$ python3 -q
>>> import numpy as np
>>> np.set_printoptions(precision=2, suppress=True, linewidth=160)
>>> arr = np.load("test2.npy")
>>> arr
array([[ 5,  5,  3,  4, -5,  2, -4, -4],
       [ 7,  7,  5,  6, -3,  4, -2, -2],
       [ 4,  4,  2,  3, -6,  1, -5, -5],
       [ 2,  2,  0,  1, -8, -1, -7, -7],
       [ 5,  5,  3,  4, -5,  2, -4, -4]])
>>> # row 4 repeats row 0
>>> U, sv, VT = np.linalg.svd(arr)
>>> evecs = VT[:(sv > 1e-8).sum()]
>>> rng = np.random.default_rng(800)
>>> x0 = arr[1] + 2 * arr[4] + rng.integers(2) * np.eye(8)[0]
>>> x0
array([ 17.,  17.,  11.,  14., -13.,   8., -10., -10.])
>>> np.round(np.linalg.norm(x0 - evecs.T @ evecs @ x0), 2)
np.float64(0.0)
>>> U, sv, VT = np.linalg.svd(arr)
>>> sv.round(2) + 0
array([25.76, 10.23,  0.  ,  0.  ,  0.  ])
>>> other = U[:, :2] @ np.diag(sv[:2]) @ VT[:2]
>>> np.linalg.matrix_rank(other)
np.int64(2)
>>> round(float(np.linalg.norm(arr, 1)), 2), round(float(np.linalg.norm(arr, np.inf)), 2)
(27.0, 36.0)
>>> np.round(np.linalg.norm(arr, 2), 2)
np.float64(25.76)
>>> arr[4] @ arr[3]
np.int64(118)
>>> round(np.linalg.norm(arr, "nuc"), 2)
np.float64(35.99)
>>> gram = arr.T @ arr
>>> np.diag(gram)
array([119, 119,  47,  78, 159,  26, 110, 110])
>>> np.allclose(gram, gram.T)
True
>>> np.round(np.linalg.svd(arr, compute_uv=False) ** 2, 2) + 0
array([663.33, 104.67,   0.  ,   0.  ,   0.  ])
>>> np.trace(gram), (arr ** 2).sum()
(np.int64(768), np.int64(768))
>>> T = np.stack([arr, -2 * arr, arr[::-1]])
>>> np.linalg.matrix_rank(T)
array([2, 2, 2])
>>> (T @ arr.T).shape
(3, 5, 5)
>>> np.linalg.matrix_rank(T.reshape(3, -1))
np.int64(2)
>>> other = np.array([[1, 3], [3, 5]])
>>> Z = np.array([[0, 3], [4, 2]])
>>> feats = np.kron(other, Z)
>>> feats
array([[ 0,  3,  0,  9],
       [ 4,  2, 12,  6],
       [ 0,  9,  0, 15],
       [12,  6, 20, 10]])
>>> rk = np.linalg.matrix_rank(arr)
>>> rk
np.int64(2)
>>> null = np.linalg.svd(arr)[2][rk:].T
>>> np.allclose(arr @ null, 0)
True
>>> [int(np.linalg.matrix_rank(arr[:, :j + 1])) for j in range(8)]
[1, 1, 2, 2, 2, 2, 2, 2]
>>> [int(np.linalg.matrix_rank(np.delete(arr, i, axis=0))) for i in range(5)]
[2, 2, 2, 2, 2]
>>> proj = np.triu(np.array([[3, 1, 1, 2], [2, 3, 2, 3], [2, 2, 0, 3], [1, 2, 0, 1]]), 1) + np.eye(4)
>>> other = proj @ feats @ np.linalg.inv(proj)
>>> np.trace(other), np.trace(feats)
(np.float64(12.0), np.int64(12))
>>> proj @ feats - feats @ proj
array([[  28.,   23.,   46.,   32.],
       [  36.,   32.,   52.,   10.],
       [  36.,   18.,   42.,    3.],
       [   0.,  -12.,  -24., -102.]])
>>> np.round(np.linalg.det(other), 2)
np.float64(2304.0)
>>> x0 = np.array([4, -5, 3, -1])
>>> rhs = feats @ x0
>>> rhs
array([-24,  36, -60,  68])
>>> np.linalg.solve(feats.T, feats[2])
array([0., 0., 1., 0.])
>>> np.linalg.solve(feats, rhs)
array([ 4., -5.,  3., -1.])
>>> np.linalg.solve(feats, rhs + feats[:, 0])
array([ 5., -5.,  3., -1.])
>>> ev, evecs = np.linalg.eig(feats)
>>> np.sort(np.linalg.eigvals(np.linalg.inv(feats)))
array([-0.36, -0.06,  0.03,  0.63])
>>> np.sort(np.linalg.eigvals(feats.T))
array([-17.21,  -2.79,   1.58,  30.42])
>>> other = np.array([[3, 3], [2, 0], [3, 2], [1, 0]])
>>> np.einsum("ij->j", feats)
array([16, 20, 32, 40])
>>> np.einsum("ik,kj->ji", feats, other)
array([[ 15,  58,  33, 118],
       [  0,  36,   0,  76]])
>>> np.einsum("ij,ij->i", feats, feats)
array([ 90, 200, 306, 680])
>>> np.einsum("ik,kj->ij", feats, other)
array([[ 15,   0],
       [ 58,  36],
       [ 33,   0],
       [118,  76]])
